% ipython --no-banner

In [1]: import numpy as np

In [2]: np.set_printoptions(precision=2, suppress=True, linewidth=140)

In [3]: tidy = lambda a: np.round(a, 2) + 0

In [4]: K = np.load("mat.npy")

In [5]: print(K)
[[-7.9  -2.54 -0.51 -0.77]
 [-5.39  6.22 -1.26 -0.61]
 [ 3.75  5.03 -0.48 -1.77]
 [ 2.69 -3.01 -1.71  1.68]
 [ 1.53 -1.06 -0.19  0.64]
 [-2.46 -3.95  3.76  0.31]
 [ 9.09 -0.58  1.4   4.2 ]
 [ 0.3   2.77 -1.18  0.87]
 [-1.66  3.11  1.96  1.25]
 [ 4.66  0.08 -2.69 -1.32]
 [-1.91  2.8  -1.81 -1.86]
 [ 3.47 -2.06  3.79  3.52]
 [ 0.91  0.63 -2.78 -1.12]
 [ 7.57  1.81  1.97 -0.05]
 [-4.8  -8.84  2.33  1.3 ]
 [-3.68  4.46  0.46 -1.84]
 [ 4.   -5.76  0.48  0.11]
 [ 4.58  0.43  1.55 -0.95]]

In [6]: Y = np.c_[K[:, :1] @ np.array([[-3]]), np.array([1, -2, -1, -2, 0, 0, -2, -2, -2, 2, -2, 0, 2, 2, 1, -2, 2, 1])]

In [7]: print(tidy(Y))
[[ 23.7    1.  ]
 [ 16.17  -2.  ]
 [-11.25  -1.  ]
 [ -8.07  -2.  ]
 [ -4.59   0.  ]
 [  7.38   0.  ]
 [-27.27  -2.  ]
 [ -0.9   -2.  ]
 [  4.98  -2.  ]
 [-13.98   2.  ]
 [  5.73  -2.  ]
 [-10.41   0.  ]
 [ -2.73   2.  ]
 [-22.71   2.  ]
 [ 14.4    1.  ]
 [ 11.04  -2.  ]
 [-12.     2.  ]
 [-13.74   1.  ]]

In [8]: print(tidy(np.linalg.norm(Y - K @ np.linalg.lstsq(K, Y)[0], axis=0)))
[0.   4.42]

In [9]: print(np.linalg.matrix_rank(np.c_[K, Y]))
5
